$ python3 -q
>>> import numpy as np
>>> from numpy import linalg as LA
>>> np.set_printoptions(precision=2, suppress=True, linewidth=100, sign=" ")
>>> tidy = lambda a: np.round(a, 2) + 0
>>> F = np.load("a.npy")
>>> print(F)
[[ 0  0  0  0  0  0]
 [ 0  0  2  1  0  0]
 [ 0  0  1  2  1  1]
 [ 0  0  0  0  0  1]
 [ 0  0  0  0  1  1]
 [ 0  0  0  0  0  1]]
>>> # null space of dimension 2
>>> print(tidy(np.trace(LA.pinv(F) @ F)))
4.0
>>> print(np.allclose(F[:-1].T @ LA.lstsq(F[:-1].T, F[-1])[0], F[-1]))
True
>>> print(LA.lstsq(F[:-1].T, F[-1])[2])
4
>>> print(np.unique(F.round(6), axis=0).shape)
(5, 6)
>>> print(tidy(LA.norm(F, 1)), tidy(LA.norm(F, np.inf)))
4.0 5.0
>>> print(tidy(LA.norm(F[2], 1)), tidy(LA.norm(F[2], np.inf)))
5.0 2.0
>>> print(tidy(LA.norm(F, 2)))
3.26
>>> print(np.flatnonzero(LA.matrix_power((F != 0) + (F.T != 0) + np.eye(6), 6)[0]))
[ 0]
>>> print(F @ F)
[[ 0  0  0  0  0  0]
 [ 0  0  2  4  2  3]
 [ 0  0  1  2  2  5]
 [ 0  0  0  0  0  1]
 [ 0  0  0  0  1  2]
 [ 0  0  0  0  0  1]]
>>> W0 = np.array([[1.0, 0.7, 0.49, 0.34, 0.24, 0.17, 0.12, 0.08],
...     [0.7, 1.0, 0.7, 0.49, 0.34, 0.24, 0.17, 0.12],
...     [0.49, 0.7, 1.0, 0.7, 0.49, 0.34, 0.24, 0.17],
...     [0.34, 0.49, 0.7, 1.0, 0.7, 0.49, 0.34, 0.24],
...     [0.24, 0.34, 0.49, 0.7, 1.0, 0.7, 0.49, 0.34],
...     [0.17, 0.24, 0.34, 0.49, 0.7, 1.0, 0.7, 0.49],
...     [0.12, 0.17, 0.24, 0.34, 0.49, 0.7, 1.0, 0.7],
...     [0.08, 0.12, 0.17, 0.24, 0.34, 0.49, 0.7, 1.0]])
>>> vec = np.ones(8)
>>> for _ in range(7):
...     vec = W0 @ vec
...     vec /= LA.norm(vec)
...     print(round(vec @ W0 @ vec, 2))
... 
3.89
3.9
3.9
3.9
3.9
3.9
3.9
>>> print(tidy(LA.eigvalsh(W0)[-1]))
3.9
>>> Lm = LA.cholesky(W0)
>>> print(tidy(Lm @ Lm.T))
[[ 1.    0.7   0.49  0.34  0.24  0.17  0.12  0.08]
 [ 0.7   1.    0.7   0.49  0.34  0.24  0.17  0.12]
 [ 0.49  0.7   1.    0.7   0.49  0.34  0.24  0.17]
 [ 0.34  0.49  0.7   1.    0.7   0.49  0.34  0.24]
 [ 0.24  0.34  0.49  0.7   1.    0.7   0.49  0.34]
 [ 0.17  0.24  0.34  0.49  0.7   1.    0.7   0.49]
 [ 0.12  0.17  0.24  0.34  0.49  0.7   1.    0.7 ]
 [ 0.08  0.12  0.17  0.24  0.34  0.49  0.7   1.  ]]
>>> print(LA.eigvalsh(W0).min() > 0)
True
>>> print(tidy(np.prod(np.diag(Lm)) ** 2), tidy(LA.det(W0)))
0.01 0.01
>>> print(W0 / np.sqrt(np.outer(np.diag(W0), np.diag(W0))))
[[ 1.    0.7   0.49  0.34  0.24  0.17  0.12  0.08]
 [ 0.7   1.    0.7   0.49  0.34  0.24  0.17  0.12]
 [ 0.49  0.7   1.    0.7   0.49  0.34  0.24  0.17]
 [ 0.34  0.49  0.7   1.    0.7   0.49  0.34  0.24]
 [ 0.24  0.34  0.49  0.7   1.    0.7   0.49  0.34]
 [ 0.17  0.24  0.34  0.49  0.7   1.    0.7   0.49]
 [ 0.12  0.17  0.24  0.34  0.49  0.7   1.    0.7 ]
 [ 0.08  0.12  0.17  0.24  0.34  0.49  0.7   1.  ]]
>>> w, V = LA.eigh(W0)
>>> print(tidy(V.T @ V))
[[ 1.  0.  0.  0.  0.  0.  0.  0.]
 [ 0.  1.  0.  0.  0.  0.  0.  0.]
 [ 0.  0.  1.  0.  0.  0.  0.  0.]
 [ 0.  0.  0.  1.  0.  0.  0.  0.]
 [ 0.  0.  0.  0.  1.  0.  0.  0.]
 [ 0.  0.  0.  0.  0.  1.  0.  0.]
 [ 0.  0.  0.  0.  0.  0.  1.  0.]
 [ 0.  0.  0.  0.  0.  0.  0.  1.]]
>>> print((w > 1e-8).sum(), (w < -1e-8).sum())
8 0
>>> print(np.abs(V[:, -1]).round(6).argmax())
3
>>> vec = np.array([2, 0, 1, 3, 1, 2, 1, 3])
>>> target = W0 @ vec
>>> print(tidy(target))
[ 4.45  4.92  6.    7.12  6.98  7.02  6.49  6.07]
>>> print(tidy(LA.solve(W0.T, W0[3])))
[ 0.  0.  0.  1.  0.  0.  0.  0.]
>>> print(tidy(LA.solve(W0, target)))
[ 2.  0.  1.  3.  1.  2.  1.  3.]
>>> print(tidy(LA.solve(W0, 3 * target)))
[ 6.  0.  3.  9.  3.  6.  3.  9.]
>>> print(tidy(LA.solve(W0, target + W0[:, 4])))
[ 2.  0.  1.  3.  2.  2.  1.  3.]
>>> Q, V = LA.qr(W0[:, :7])[0], LA.qr(W0[:, 7:])[0]
>>> s = LA.svd(Q.T @ V, compute_uv=False)
>>> print(tidy(LA.norm(Q @ Q.T - V @ V.T, 2)))
1.0
>>> mat = np.load("case9.npy")
>>> print(mat)
[[ 0  0  2  1  1  2  1  1  0  2]
 [ 1  2  1  1  2  1  1  2  1  0]
 [ 1  4  2  0  1  1  1  1  2  2]
 [ 1  0  0  2  2  0  1  1  0  1]
 [ 0  4  1  1  2  0  2  2  2  2]
 [ 2  0  1  0  2  1  1  1  0  1]
 [ 1  0  0  2  0  2  2  0  0  1]
 [ 1  2  1  1  2  2  0  1  1  2]
 [ 1  0  1  0  0  0  0  0  0  1]
 [ 1  2  2  0  0  1  0  2  1  1]
 [ 0  0  2  2  1  2  2  1  0  2]]
>>> # null space of dimension 1
>>> left, s, VT = LA.svd(mat)
>>> V = VT[:(s > 1e-8).sum()]
>>> rng = np.random.default_rng(5712)
>>> vec = mat[4] + 4 * mat[9] + rng.integers(2) * np.eye(10)[9]
>>> print(vec)
[  4.  12.   9.   1.   2.   4.   2.  10.   6.   6.]
>>> print(LA.matrix_rank(np.vstack([mat, vec])))
9
>>> print(LA.cond(mat) > 100)
True
>>> print([round(float(x), 2) for x in LA.svd(mat, compute_uv=False)[:3]])
[11.97, 5.42, 3.38]
>>> print(np.argsort(-LA.norm(mat, axis=0).round(6), kind="stable")[:3])
[ 1  9  4]
>>> print([int(LA.matrix_rank(LA.matrix_power(F, p))) for p in range(1, 7)])
[4, 3, 3, 3, 3, 3]
>>> print(LA.matrix_rank(F - F[0, 0] * np.eye(6)))
4
>>> print(np.unique(mat.round(6), axis=0).shape)
(11, 10)
>>> print(tidy(mat @ LA.pinv(mat) @ mat))
[[ 0.  0.  2.  1.  1.  2.  1.  1.  0.  2.]
 [ 1.  2.  1.  1.  2.  1.  1.  2.  1.  0.]
 [ 1.  4.  2.  0.  1.  1.  1.  1.  2.  2.]
 [ 1.  0.  0.  2.  2.  0.  1.  1.  0.  1.]
 [ 0.  4.  1.  1.  2.  0.  2.  2.  2.  2.]
 [ 2.  0.  1.  0.  2.  1.  1.  1.  0.  1.]
 [ 1.  0.  0.  2.  0.  2.  2.  0.  0.  1.]
 [ 1.  2.  1.  1.  2.  2.  0.  1.  1.  2.]
 [ 1.  0.  1.  0.  0.  0.  0.  0.  0.  1.]
 [ 1.  2.  2.  0.  0.  1.  0.  2.  1.  1.]
 [ 0.  0.  2.  2.  1.  2.  2.  1.  0.  2.]]
>>> print(LA.lstsq(mat[:-1].T, mat[-1])[2])
9
>>> print(np.allclose(mat[:-1].T @ LA.lstsq(mat[:-1].T, mat[-1])[0], mat[-1]))
True
>>> rank = LA.matrix_rank(mat)
>>> print(rank)
9
>>> null = LA.svd(mat)[2][rank:].T
>>> print(tidy(null[:, 0] / null[np.abs(null[:, 0]).round(6).argmax(), 0]))
[ 0.  -0.5  0.   0.   0.   0.   0.   0.   1.   0. ]
>>> print(tidy(null @ null.T))
[[ 0.   0.   0.   0.   0.   0.   0.   0.   0.   0. ]
 [ 0.   0.2  0.   0.   0.   0.   0.   0.  -0.4  0. ]
 [ 0.   0.   0.   0.   0.   0.   0.   0.   0.   0. ]
 [ 0.   0.   0.   0.   0.   0.   0.   0.   0.   0. ]
 [ 0.   0.   0.   0.   0.   0.   0.   0.   0.   0. ]
 [ 0.   0.   0.   0.   0.   0.   0.   0.   0.   0. ]
 [ 0.   0.   0.   0.   0.   0.   0.   0.   0.   0. ]
 [ 0.   0.   0.   0.   0.   0.   0.   0.   0.   0. ]
 [ 0.  -0.4  0.   0.   0.   0.   0.   0.   0.8  0. ]
 [ 0.   0.   0.   0.   0.   0.   0.   0.   0.   0. ]]
>>> print(null.shape)
(10, 1)
>>> print([int(LA.matrix_rank(mat[:i])) for i in range(1, len(mat) + 1)])
[1, 2, 3, 4, 5, 6, 7, 8, 9, 9, 9]
>>> print([int(LA.matrix_rank(mat[:, :j + 1])) for j in range(10)])
[1, 2, 3, 4, 5, 6, 7, 8, 8, 9]
>>> print([int(LA.matrix_rank(np.delete(mat, i, axis=0))) for i in range(11)])
[9, 9, 9, 9, 9, 9, 9, 9, 9, 9, 9]
>>> print(np.allclose(mat @ null, 0))
True
>>> feats = np.loadtxt("out7.csv", delimiter=",")
>>> print(feats)
[[-0.2   1.4  -0.5  -0.83 -0.2   1.1  -0.8   0.1  -0.3   0.4 ]
 [-2.   -0.9   0.4   3.67  1.1   0.2  -0.5   1.2   1.3  -1.8 ]
 [ 1.1   3.    0.3  -4.84 -1.1   0.4  -1.1  -0.6  -2.2   2.4 ]
 [ 0.7  -0.8   0.4   0.71  0.8  -1.4   2.1   0.2   0.2  -0.4 ]
 [-0.3   1.1  -2.    1.26  1.1   0.2  -1.1   0.6   2.1  -0.6 ]
 [ 0.1  -0.5   1.    0.48  0.    0.6  -0.7   0.4  -0.4  -0.2 ]
 [-1.2  -0.3   0.7   4.3   0.5  -1.1   1.   -1.3  -0.9  -2.2 ]
 [ 0.    1.1   0.6  -3.8  -0.6  -0.5   1.    0.9  -0.5   1.9 ]
 [ 0.6   0.2   0.7  -0.86  0.4  -0.5  -0.5  -1.3   1.1   0.5 ]
 [-0.1   0.1  -0.6   0.7   0.4  -0.2   1.   -0.7   0.9  -0.3 ]
 [-1.5  -0.3   0.    2.84 -0.7   1.   -2.   -2.1   0.5  -1.3 ]
 [ 0.3  -0.2   2.3   3.45 -1.9  -0.2  -0.1   1.4   2.3  -1.8 ]
 [ 0.5   0.3   0.   -0.37 -0.1  -1.8  -0.1  -0.8  -0.2   0.1 ]
 [ 1.   -1.4  -1.5  -1.58 -1.2   2.2  -1.    0.4  -0.5   0.8 ]
 [-0.2   0.4  -1.   -3.05 -0.1   0.1  -0.4   0.1   0.2   1.5 ]
 [ 1.8  -0.6  -1.5  -0.83  2.    0.8  -0.5   0.2  -0.1   0.4 ]
 [-1.2  -0.1   0.3  -0.73 -0.9   0.1   1.3   0.    0.    0.4 ]
 [-1.9  -0.1   0.6  -2.62 -1.2  -0.9  -0.1   0.8  -0.2   1.3 ]
 [-0.3  -0.5   1.5  -2.79 -1.5  -0.3  -0.1  -0.1   0.9   1.4 ]
 [ 2.2  -0.5   0.2   0.82  0.7   0.2  -0.9   0.3   0.9  -0.4 ]
 [ 2.5  -1.2  -1.5   2.75 -0.2   0.7  -1.1   1.5   0.4  -1.3 ]
 [ 0.    0.4   1.2   2.51  1.6  -1.2  -0.7  -0.6  -0.5  -1.3 ]
 [ 2.    0.6   0.8   0.07  0.3   1.1   1.   -1.6   0.3   0.  ]
 [ 0.7   0.8  -0.7  -1.62 -0.5  -1.5   1.8  -1.2   0.9   0.8 ]
 [-0.9   0.    1.1  -1.82 -0.4   0.4   0.2   0.1   1.    0.9 ]
 [ 0.3   0.7   0.    0.47 -0.2  -1.6   0.2   2.1  -0.1  -0.2 ]
 [-0.1   0.2   0.5  -0.41 -1.   -0.1  -0.5  -1.3   2.4   0.2 ]
 [-0.2   1.   -0.8   2.31  0.8   1.5   0.7  -0.3  -0.5  -1.2 ]
 [ 0.5  -0.2   0.   -2.59  0.5   1.2  -1.2   0.5   0.3   1.3 ]
 [ 0.7  -0.5   0.1  -1.23 -0.2   0.6   1.7   0.8  -1.    0.6 ]
 [ 1.9   0.    2.5   1.48 -0.4  -0.1  -1.   -0.5  -1.4  -0.7 ]]
>>> Xs = (feats - feats.mean(axis=0)) / feats.std(axis=0)
>>> print(np.argwhere(np.abs(Xs) > 2))
[[  2   1]
 [  2   3]
 [  2   8]
 [  2   9]
 [  3   6]
 [  4   2]
 [ 10   7]
 [ 11   2]
 [ 11   4]
 [ 11   8]
 [ 13   5]
 [ 15   4]
 [ 20   0]
 [ 25   7]
 [ 26   8]
 [ 30   2]]
>>> b = LA.lstsq(np.delete(Xs, 1, axis=1), Xs[:, 1])[0]
>>> print(tidy(b))
[-0.07 -0.09 -4.56  0.01 -0.17 -0.15 -0.24 -0.17 -4.21]
>>> print(np.abs(b).argmax())
2
>>> vec = np.array([1, 2, 0, 0, 0, 0, 2, 1, 1, 2])
>>> print(feats @ np.eye(10)[6])
[-0.8 -0.5 -1.1  2.1 -1.1 -0.7  1.   1.  -0.5  1.  -2.  -0.1 -0.1 -1.  -0.4 -0.5  1.3 -0.1 -0.1
 -0.9 -1.1 -0.7  1.   1.8  0.2  0.2 -0.5  0.7 -1.2  1.7 -1. ]
>>> print(np.sign((feats @ vec).round(6)))
[ 1. -1.  1.  1.  1. -1. -1.  1.  1.  1. -1. -1.  1. -1.  1.  1.  1.  1.  1. -1. -1. -1.  1.  1.
  1.  1.  1.  0.  1.  1. -1.]
>>> Q, _ = LA.qr(np.array([[-1.7, 0.2, -0.8, 0.8, 0.9, 1.0],
...     [-0.2, 0.5, -0.2, -0.7, -1.3, -1.3],
...     [1.0, 1.3, -2.2, 0.6, 0.4, 1.4],
...     [-0.4, -1.1, 1.4, 0.0, 0.0, 2.5],
...     [1.3, 0.0, -0.8, 0.6, -0.2, -0.8],
...     [1.0, -0.1, -1.3, -0.3, -0.8, 0.7]]))
>>> M = Q[:, :6]
>>> print(tidy(M))
[[-0.65 -0.29 -0.65  0.18 -0.18  0.07]
 [-0.08 -0.31  0.23 -0.57 -0.7  -0.17]
 [ 0.38 -0.65 -0.12  0.26  0.13 -0.58]
 [-0.15  0.6  -0.09  0.13 -0.21 -0.74]
 [ 0.5   0.13 -0.23  0.45 -0.63  0.29]
 [ 0.38  0.16 -0.67 -0.59  0.16 -0.02]]
>>> # columns are unit length and at right angles
>>> vec = np.array([-1, 1, 5, 2, -1, 3])
>>> target = M @ vec
>>> b, lr = np.zeros(6), 1 / LA.norm(M, 2) ** 2
>>> for i in range(30):
...     b -= lr * M.T @ (M @ b - target)
...     if i % 10 == 0: print(i, round(LA.norm(M @ b - target), 2))
... 
0 0.0
10 0.0
20 0.0
>>> print(tidy(LA.cond(M)))
1.0
>>> out = np.array([[3, 3, 1, 1, 2, 1, 2, 1, 2, 3, 0],
...     [2, 3, 3, 1, 2, 0, 2, 3, 2, 1, 2],
...     [3, 1, 0, 1, 2, 2, 0, 3, 3, 3, 3],
...     [3, 1, 1, 1, 1, 2, 0, 2, 2, 1, 0],
...     [1, 1, 0, 3, 2, 1, 0, 1, 1, 3, 0],
...     [2, 2, 2, 1, 1, 2, 3, 3, 3, 3, 1],
...     [0, 1, 1, 0, 1, 3, 0, 3, 2, 2, 3],
...     [1, 2, 0, 3, 1, 1, 1, 3, 2, 0, 2],
...     [3, 3, 0, 2, 2, 3, 1, 0, 0, 2, 1],
...     [1, 1, 2, 2, 2, 0, 1, 1, 3, 1, 3],
...     [2, 2, 1, 2, 3, 1, 2, 1, 2, 3, 3]])
>>> arr = out - out.T
>>> print(arr)
[[ 0  1 -2 -2  1 -1  2  0 -1  2 -2]
 [-1  0  2  0  1 -2  1  1 -1  0  0]
 [ 2 -2  0  0  2  0 -1  3  3  1  2]
 [ 2  0  0  0 -2  1  0 -1  0 -1 -2]
 [-1 -1 -2  2  0  0 -1  0 -1  1 -3]
 [ 1  2  0 -1  0  0  0  2  0  3  0]
 [-2 -1  1  0  1  0  0  2  1  1  1]
 [ 0 -1 -3  1  0 -2 -2  0  2 -1  1]
 [ 1  1 -3  0  1  0 -1 -2  0 -1 -1]
 [-2  0 -1  1 -1 -3 -1  1  1  0  0]
 [ 2  0 -2  2  3  0 -1 -1  1  0  0]]
>>> # skew, so no eigenvalue has a real part
>>> r0, v = arr[3], arr[8]
>>> print(r0 @ r0)
15
>>> p = (r0 @ v) / (r0 @ r0) * r0
>>> print(tidy(v - p))
[ 0.33  1.   -3.    0.    1.67 -0.33 -1.   -1.67  0.   -0.67 -0.33]
>>> print(tidy((v - p) @ r0))
0.0
>>> print(np.unique(arr.round(6), axis=0).shape)
(11, 11)
>>> print(tidy(arr @ LA.pinv(arr) @ arr))
[[ 0.  1. -2. -2.  1. -1.  2.  0. -1.  2. -2.]
 [-1.  0.  2.  0.  1. -2.  1.  1. -1.  0.  0.]
 [ 2. -2.  0.  0.  2.  0. -1.  3.  3.  1.  2.]
 [ 2.  0.  0.  0. -2.  1.  0. -1.  0. -1. -2.]
 [-1. -1. -2.  2.  0.  0. -1.  0. -1.  1. -3.]
 [ 1.  2.  0. -1.  0.  0.  0.  2.  0.  3.  0.]
 [-2. -1.  1.  0.  1.  0.  0.  2.  1.  1.  1.]
 [ 0. -1. -3.  1.  0. -2. -2.  0.  2. -1.  1.]
 [ 1.  1. -3.  0.  1.  0. -1. -2.  0. -1. -1.]
 [-2.  0. -1.  1. -1. -3. -1.  1.  1.  0.  0.]
 [ 2.  0. -2.  2.  3.  0. -1. -1.  1.  0.  0.]]
>>> out = arr + rng.integers(-2, 3, (11, 10)) @ rng.integers(-2, 3, (10, 11))
>>> print(out)
[[ -5  -2   7   1   3  -1   3  -7   0   9  -4]
 [-14   6  -9   2  -2  -8   7   6 -12   3  11]
 [  3  -9   3 -10  -1   2  -4   4  13   8   3]
 [  9  -1   0 -17  -3  -2  -3   3   5 -10  -2]
 [ -9  -3  -4  -1   8   7   9  -4   4  -1  -7]
 [ -4  15  -3  -5 -11  -9  -9   4  -1   6  13]
 [ -2   0   5  10 -10 -10 -11  -7  -1   5  14]
 [  5   0  -5   7   3   4   7  -3  -2  -6  -3]
 [ -4  -4   7   1   6  14   4  -6   6   7  -9]
 [-15   2   4  -2  -6  -8   1  -5  -1   7   9]
 [  8  -1   1  -4   2   0  -4   0   7   1  -4]]
>>> print(np.abs(out - arr).sum(axis=1))
[ 40  77  48  50  55  73  75  48  71  59  32]
>>> vec = np.array([3, 3, 1, 0, 0, 1, 0, 0, 0, 2, 1])
>>> target = out @ vec
>>> print(target)
[ -1 -24   6   0 -42  46  13  -1   2 -20  20]
>>> print(tidy(LA.solve(out, target)))
[ 3.  3.  1.  0.  0.  1.  0.  0.  0.  2.  1.]
>>> print(tidy(LA.solve(out, -1 * target)))
[-3. -3. -1.  0.  0. -1.  0.  0.  0. -2. -1.]
>>> def softmax(z):
...     e = np.exp(z - z.max(axis=-1, keepdims=True))
...     return e / e.sum(axis=-1, keepdims=True)
... 
>>> print(tidy(softmax(arr).sum(axis=1)))
[ 1.  1.  1.  1.  1.  1.  1.  1.  1.  1.  1.]
>>> print(tidy(softmax(arr[7])))
[ 0.06  0.02  0.    0.16  0.06  0.01  0.01  0.06  0.44  0.02  0.16]
>>> scores = arr @ arr.T / np.sqrt(11)
>>> print(tidy(softmax(scores)[7] @ arr))
[ 0.   -0.94 -2.87  1.    0.06 -1.94 -1.92  0.04  1.93 -0.92  0.93]
